% ipython --no-banner

In [1]: import numpy as np

In [2]: import numpy.linalg as la

In [3]: np.set_printoptions(precision=2, suppress=True, linewidth=140, floatmode="fixed")

In [4]: def tidy(a):
   ...:     return np.round(a, 2) + 0
   ...: 

In [5]: K = np.load("m.npy")

In [6]: print(K)
[[  0.93   4.14   2.34  -2.77   9.51  -7.21  -1.75  10.99   7.67   6.39   1.73]
 [  0.86   6.77   0.73  11.37   0.81  -3.27 -10.22  -3.78  -5.42   7.99   0.66]
 [ -3.61   8.68   4.05  -1.06  13.22   5.39  -3.76   1.31  -3.56  -7.84   0.61]
 [ -4.18   4.81   3.79  -5.00  -4.70  -0.40   9.67   1.53  10.62  -6.69   6.66]
 [ -1.49  -2.35   5.86  14.13   3.69   6.94   1.28  -3.72  -6.41   3.28   5.41]
 [  5.60   6.48   1.51   0.21 -12.77  -5.27  -8.90   2.66  -2.83  -5.12  -3.60]
 [ 11.16   2.82   0.50  -5.70   5.38   3.64   6.96 -11.50  -0.70   2.60  -2.16]
 [ -4.98  -0.44  -9.91 -12.55  -1.81   2.87   6.41  -1.48  -5.68   1.65  -5.43]
 [-11.06   2.44  -1.88  -5.11  -5.11 -10.29  -1.35   5.31  -7.25  -0.41  -5.22]
 [ -6.65  -3.64  -0.50   5.14   1.27   5.52  -8.95  -2.38 -10.98  -7.18  -5.10]
 [  3.69   2.51  -0.91  -4.30  -0.41  -9.33   6.22 -14.69  -1.19  -3.07   2.85]
 [  6.69  -2.04  -0.40   1.26  -7.15  -4.13  -1.65   0.66  -2.98 -15.62  -5.00]
 [  6.75   6.54  -6.61  -1.47  -2.05  -5.87  -9.33 -11.33  -1.81  -2.77   0.78]
 [  7.69  -1.05 -10.81   6.06   6.42  -0.19  -8.90  -4.91  -3.11  -2.05   5.27]
 [ -2.82  -9.75  -0.79  -0.06  -2.09   2.08  -3.71   0.84  15.63  -4.77  -2.50]
 [ -1.61  -2.65   1.51  -7.08   4.13  -5.93  13.26  -2.19  -7.67   5.33  -4.24]
 [ -0.24  -5.64  -3.00  -4.76   8.89  -5.70   0.76  -0.72   2.21   9.81  11.08]
 [  5.76 -10.52   7.05   5.14  -2.71  -3.03  -2.20  -7.05  -1.77  10.27  -0.46]
 [ 11.72  -2.73   2.67  10.21  -7.30   2.75   2.71   0.67  -7.78  -1.33   3.58]
 [  3.60  -9.05   1.54   1.84  -4.05   3.70  -4.27 -11.90  -8.17  -0.93   6.46]
 [ 10.38  -6.25   0.55   0.59   5.93   4.06  -5.41 -10.81  -7.12  -0.16  -2.02]
 [ -9.54  -2.47  -3.92   1.72  -2.03  -4.51   4.05  -4.44  -9.28   1.19  11.69]
 [  4.63  -5.95  -1.76  -7.49 -14.48  -1.88   4.02   0.85  -4.48  -3.08  -4.95]
 [  0.97   4.41  -4.28   9.01  -0.33   5.55  -8.48  -6.83   1.47 -10.72   3.68]
 [  3.94   7.13  -1.26  -4.92 -10.83 -11.51   6.15  -2.72   1.28  -1.19   3.11]
 [  1.91  -7.73   5.08   0.26 -10.17   6.65 -12.01   2.78   1.94  -2.31  -1.43]
 [  6.48   2.84  -0.10  -8.93  -6.53  -6.42   6.76 -10.40  -0.18  -3.82   4.22]]

In [7]: d = la.norm(K[:, None] - K[None], axis=-1)

In [8]: print(tidy(d[:5, :5]))
[[ 0.00 27.67 25.44 26.57 32.05]
 [27.67  0.00 27.20 35.75 20.33]
 [25.44 27.20  0.00 28.37 25.67]
 [26.57 35.75 28.37  0.00 32.28]
 [32.05 20.33 25.67 32.28  0.00]]

In [9]: print(d.mean(axis=1).argmax())
0

In [10]: print(tidy(la.norm(K, axis=1)))
[20.00 20.00 20.00 20.00 20.00 20.00 20.00 20.00 20.00 20.00 20.00 20.00 20.00 20.00 20.00 20.00 20.00 20.00 20.00 20.00 20.00 20.01 20.00
 20.00 20.00 20.00 20.00]

In [11]: print(la.matrix_rank(d ** 2))
13

In [12]: print(d.shape)
(27, 27)
